% ipython --no-banner

In [1]: import numpy as np

In [2]: np.set_printoptions(precision=2, suppress=True, linewidth=120, floatmode="fixed")

In [3]: th = np.deg2rad(36)

In [4]: X = np.eye(10)

In [5]: X[np.ix_([8, 5], [8, 5])] = [[np.cos(th), -np.sin(th)], [np.sin(th), np.cos(th)]]

In [6]: X
Out[6]: 
array([[ 1.00,  0.00,  0.00,  0.00,  0.00,  0.00,  0.00,  0.00,  0.00,  0.00],
       [ 0.00,  1.00,  0.00,  0.00,  0.00,  0.00,  0.00,  0.00,  0.00,  0.00],
       [ 0.00,  0.00,  1.00,  0.00,  0.00,  0.00,  0.00,  0.00,  0.00,  0.00],
       [ 0.00,  0.00,  0.00,  1.00,  0.00,  0.00,  0.00,  0.00,  0.00,  0.00],
       [ 0.00,  0.00,  0.00,  0.00,  1.00,  0.00,  0.00,  0.00,  0.00,  0.00],
       [ 0.00,  0.00,  0.00,  0.00,  0.00,  0.81,  0.00,  0.00,  0.59,  0.00],
       [ 0.00,  0.00,  0.00,  0.00,  0.00,  0.00,  1.00,  0.00,  0.00,  0.00],
       [ 0.00,  0.00,  0.00,  0.00,  0.00,  0.00,  0.00,  1.00,  0.00,  0.00],
       [ 0.00,  0.00,  0.00,  0.00,  0.00, -0.59,  0.00,  0.00,  0.81,  0.00],
       [ 0.00,  0.00,  0.00,  0.00,  0.00,  0.00,  0.00,  0.00,  0.00,  1.00]])

In [7]: # 9 blocks once reordered

In [8]: np.sort(np.linalg.eigvals(X).real)
Out[8]: array([0.81, 0.81, 1.00, 1.00, 1.00, 1.00, 1.00, 1.00, 1.00, 1.00])

In [9]: rng = np.random.default_rng(772)

In [10]: arr = rng.normal(size=(23, 8))

In [11]: arr = 10 * arr / np.linalg.norm(arr, axis=1, keepdims=True)

In [12]: arr
Out[12]: 
array([[ 1.90,  5.39,  0.82, -5.92, -1.38, -1.73,  2.58,  4.48],
       [ 4.29, -0.70,  4.18,  2.21, -1.54, -3.12,  4.21, -5.37],
       [-1.64, -1.73,  1.79,  2.78,  4.64,  6.62,  4.23,  0.28],
       [ 0.86, -5.95, -5.39,  4.42, -1.34, -1.34,  2.84, -1.87],
       [-1.40,  1.06, -1.09, -1.96, -3.17,  5.27, -6.02,  4.22],
       [-3.73, -4.29, -5.51, -0.45, -0.70, -4.09,  0.89,  4.36],
       [ 0.90, -0.33, -0.45, -1.45,  2.35, -0.07, -9.30, -2.18],
       [ 3.07, -1.27, -2.26,  0.51, -5.27, -6.13,  1.23, -4.09],
       [-0.05,  2.14,  6.30,  1.54,  1.42,  5.86, -4.04, -0.84],
       [ 6.36,  2.23, -5.02,  1.92,  3.09, -0.36, -1.70,  3.61],
       [ 5.01, -0.65,  3.74, -6.08,  1.09,  2.43,  3.25,  2.41],
       [ 2.36, -1.12, -5.95,  0.06,  0.02,  4.54,  5.38,  2.86],
       [-8.10, -0.55, -0.23, -2.03, -1.03, -3.60, -0.62, -3.95],
       [ 2.52,  4.98,  0.81, -3.50, -3.73,  0.51,  0.08, -6.47],
       [ 3.75,  3.35,  2.17,  2.81, -0.72, -6.56,  4.05,  1.43],
       [-2.90, -3.51,  6.37,  3.18,  3.82, -1.32, -3.49, -0.30],
       [-1.59, -6.27,  5.78, -3.19, -1.89,  2.72, -1.35,  1.35],
       [-1.61, -3.61, -1.60, -0.81, -2.82,  3.59, -5.47,  5.51],
       [-1.66, -6.83, -4.93, -2.47,  1.54, -2.54,  3.37, -0.12],
       [ 3.55, -5.46,  2.02, -5.30, -4.05,  1.51,  2.57, -0.49],
       [ 0.39, -2.81,  4.44,  0.28,  2.36,  5.73, -5.33,  2.31],
       [-2.62,  0.26,  5.24,  0.79, -4.44, -3.41, -3.67, -4.49],
       [ 2.79, -5.82, -0.56,  3.09, -4.11, -1.94,  2.86, -4.43]])

In [13]: P = arr @ np.linalg.solve(arr.T @ arr, arr.T)

In [14]: P @ arr[:, 2]
Out[14]: 
array([ 0.82,  4.18,  1.79, -5.39, -1.09, -5.51, -0.45, -2.26,  6.30, -5.02,  3.74, -5.95, -0.23,  0.81,  2.17,  6.37,
        5.78, -1.60, -4.93,  2.02,  4.44,  5.24, -0.56])

In [15]: np.diag(P)
Out[15]: 
array([0.37, 0.26, 0.40, 0.28, 0.35, 0.31, 0.56, 0.26, 0.23, 0.41, 0.40, 0.30, 0.40, 0.42, 0.43, 0.37, 0.32, 0.35,
       0.39, 0.37, 0.23, 0.28, 0.31])

In [16]: np.round(np.linalg.eigvalsh(P), 2) + 0
Out[16]: 
array([0.00, 0.00, 0.00, 0.00, 0.00, 0.00, 0.00, 0.00, 0.00, 0.00, 0.00, 0.00, 0.00, 0.00, 0.00, 1.00, 1.00, 1.00,
       1.00, 1.00, 1.00, 1.00, 1.00])

In [17]: np.linalg.matrix_rank(np.eye(23) - P)
Out[17]: np.int64(15)

In [18]: np.trace(P)
Out[18]: np.float64(8.0)

In [19]: np.round(np.linalg.norm(arr[4], 1), 2), round(np.linalg.norm(arr[4], np.inf), 2)
Out[19]: (np.float64(24.18), np.float64(6.02))

In [20]: np.round(np.linalg.norm(arr[4] - arr[5]), 2)
Out[20]: np.float64(14.06)

In [21]: gram = np.cov(arr, rowvar=False)

In [22]: arr.std(axis=0)
Out[22]: array([3.27, 3.47, 3.93, 2.97, 2.76, 3.83, 3.97, 3.46])

In [23]: np.argsort(-arr.std(axis=0).round(6), kind="stable")
Out[23]: array([6, 2, 5, 1, 7, 0, 3, 4])

In [24]: np.median(arr, axis=0)
Out[24]: array([ 0.86, -1.12,  0.81,  0.06, -1.03, -0.36,  0.89, -0.12])

In [25]: M = np.loadtxt("w.csv", delimiter=",")

In [26]: M
Out[26]: 
array([[-0.15, -0.02,  0.11, -0.23,  0.27, -0.31, -0.06,  0.55],
       [ 0.28, -0.03,  0.18, -0.23,  0.12, -0.38, -0.11,  0.09],
       [ 0.10,  0.01, -0.12,  0.08,  0.10,  0.06,  0.23, -0.35],
       [ 0.41,  0.72, -0.10, -0.15, -0.35,  0.05, -0.05,  0.19],
       [ 0.28, -0.29, -0.43,  0.26, -0.37, -0.41, -0.01, -0.17],
       [-0.25,  0.43, -0.18,  0.51,  0.09, -0.34,  0.15,  0.22],
       [-0.41,  0.31, -0.13, -0.16, -0.22,  0.10, -0.30, -0.28],
       [-0.31,  0.06, -0.02, -0.01,  0.12, -0.28, -0.63, -0.28],
       [ 0.31, -0.22, -0.19,  0.16, -0.08,  0.17, -0.61,  0.34],
       [ 0.10,  0.08,  0.58,  0.59, -0.01,  0.26, -0.19, -0.01],
       [ 0.36,  0.21, -0.31,  0.04,  0.74,  0.12, -0.11, -0.22],
       [-0.10, -0.01, -0.09,  0.37,  0.09, -0.21,  0.06,  0.09],
       [ 0.28,  0.10,  0.47, -0.05, -0.05, -0.47, -0.02, -0.35]])

In [27]: # columns are unit length and at right angles

In [28]: np.linalg.norm(M, axis=0)
Out[28]: array([1.00, 1.00, 1.00, 1.00, 1.00, 1.00, 1.00, 1.00])

In [29]: data = np.load("test1.npy")

In [30]: data
Out[30]: 
array([[0, 0, 0, 0, 1],
       [0, 0, 1, 0, 0],
       [0, 1, 0, 0, 0],
       [1, 0, 0, 0, 0],
       [0, 0, 0, 1, 0]])

In [31]: # 2 blocks once reordered

In [32]: P = M @ np.linalg.solve(M.T @ M, M.T)

In [33]: np.diag(P)
Out[33]: array([0.57, 0.34, 0.22, 0.88, 0.75, 0.74, 0.53, 0.67, 0.72, 0.81, 0.89, 0.22, 0.66])

In [34]: np.linalg.matrix_rank(np.eye(13) - P)
Out[34]: np.int64(5)

In [35]: np.allclose(P @ P, P)
Out[35]: True
